% python3 -q
>>> import numpy as np
>>> import numpy.linalg as la
>>> np.set_printoptions(precision=2, suppress=True, linewidth=140, legacy="1.25")
>>> rnd = lambda a: np.round(a, 2) + 0
>>> mat = np.array([[0.3, -0.5, -1.7, -1.9, 1.9, -0.9],
...     [1.8, 0.6, 0.9, -2.1, -1.0, 1.5],
...     [0.5, -0.7, 0.1, 0.6, 0.0, 0.2],
...     [-0.7, -0.8, 0.4, 1.7, 0.0, 0.4],
...     [0.8, 1.9, -1.0, -0.8, -1.2, -0.3],
...     [-0.6, 0.3, -0.3, 0.5, -0.5, -0.1],
...     [0.1, -0.5, 0.0, -1.0, 0.5, 0.9]])
>>> mat[:, 4] *= 20
>>> mat
array([[  0.3,  -0.5,  -1.7,  -1.9,  38. ,  -0.9],
       [  1.8,   0.6,   0.9,  -2.1, -20. ,   1.5],
       [  0.5,  -0.7,   0.1,   0.6,   0. ,   0.2],
       [ -0.7,  -0.8,   0.4,   1.7,   0. ,   0.4],
       [  0.8,   1.9,  -1. ,  -0.8, -24. ,  -0.3],
       [ -0.6,   0.3,  -0.3,   0.5, -10. ,  -0.1],
       [  0.1,  -0.5,   0. ,  -1. ,  10. ,   0.9]])
>>> out = mat / np.sqrt((mat ** 2).mean(axis=1, keepdims=True))
>>> la.matrix_rank(mat - mat.mean(axis=1, keepdims=True))
5
>>> la.matrix_rank(out) == la.matrix_rank(mat)
True
>>> rnd(out[4])
array([ 0.08,  0.19, -0.1 , -0.08, -2.44, -0.03])
>>> mat[5] @ mat[2]
-0.26
>>> rnd(la.norm(mat, "nuc"))
60.26
>>> rnd(la.norm(mat[5], 1)), rnd(la.norm(mat[5], np.inf))
(11.8, 10.0)
>>> rnd(la.norm(mat, axis=0))
array([ 2.25,  2.39,  2.23,  3.63, 51.19,  2.04])
>>> la.norm(mat, axis=1).argmax()
0
>>> rnd(la.norm(mat, 2))
51.24
>>> def softmax(z):
...     e = np.exp(z - z.max(axis=-1, keepdims=True))
...     return e / e.sum(axis=-1, keepdims=True)
... 
>>> rnd(softmax(mat).sum(axis=1))
array([1., 1., 1., 1., 1., 1., 1.])
>>> rnd(softmax(10 * mat[3]))
array([0., 0., 0., 1., 0., 0.])
>>> rnd(softmax(mat[3]))
array([0.05, 0.04, 0.14, 0.53, 0.1 , 0.14])
>>> rnd(softmax(mat[3] + -2))
array([0.05, 0.04, 0.14, 0.53, 0.1 , 0.14])
>>> S = mat @ mat.T / np.sqrt(6)
>>> rnd(softmax(S))
array([[1.  , 0.  , 0.  , 0.  , 0.  , 0.  , 0.  ],
       [0.  , 0.  , 0.  , 0.  , 1.  , 0.  , 0.  ],
       [0.09, 0.12, 0.22, 0.24, 0.07, 0.12, 0.14],
       [0.02, 0.02, 0.17, 0.57, 0.02, 0.14, 0.06],
       [0.  , 0.  , 0.  , 0.  , 1.  , 0.  , 0.  ],
       [0.  , 0.  , 0.  , 0.  , 1.  , 0.  , 0.  ],
       [1.  , 0.  , 0.  , 0.  , 0.  , 0.  , 0.  ]])
>>> rnd(softmax(S)[3] @ mat)
array([-0.34, -0.53,  0.17,  1.  , -0.84,  0.31])
>>> rnd(softmax(S + np.triu(np.full(S.shape, -np.inf), 1)))
array([[1.  , 0.  , 0.  , 0.  , 0.  , 0.  , 0.  ],
       [0.  , 1.  , 0.  , 0.  , 0.  , 0.  , 0.  ],
       [0.21, 0.27, 0.51, 0.  , 0.  , 0.  , 0.  ],
       [0.02, 0.02, 0.22, 0.74, 0.  , 0.  , 0.  ],
       [0.  , 0.  , 0.  , 0.  , 1.  , 0.  , 0.  ],
       [0.  , 0.  , 0.  , 0.  , 1.  , 0.  , 0.  ],
       [1.  , 0.  , 0.  , 0.  , 0.  , 0.  , 0.  ]])
>>> softmax(S).round(6).argmax(axis=1)
array([0, 4, 3, 3, 4, 4, 0])
>>> out = np.c_[mat[:, :3] @ np.array([[3, 0, 1], [2, 3, 2], [3, 1, 3]]), np.array([2, 3, 3, 0, -2, -1, 3])]
>>> rnd(out)
array([[-5.2, -3.2, -5.8,  2. ],
       [ 9.3,  2.7,  5.7,  3. ],
       [ 0.4, -2. , -0.6,  3. ],
       [-2.5, -2. , -1.1,  0. ],
       [ 3.2,  4.7,  1.6, -2. ],
       [-2.1,  0.6, -0.9, -1. ],
       [-0.7, -1.5, -0.9,  3. ]])
>>> rnd(la.norm(out - mat @ la.lstsq(mat, out)[0], axis=0))
array([0.  , 0.  , 0.  , 0.74])
>>> la.matrix_rank(np.c_[mat, out])
7
>>> rnd(la.norm(la.qr(mat)[0].T @ out, axis=0) ** 2 / ((out ** 2).sum(axis=0) + 1e-12))
array([1.  , 1.  , 1.  , 0.98])
>>> rnd(la.lstsq(mat, out[:, 0])[0])
array([3., 2., 3., 0., 0., 0.])
>>> la.matrix_rank(out)
4
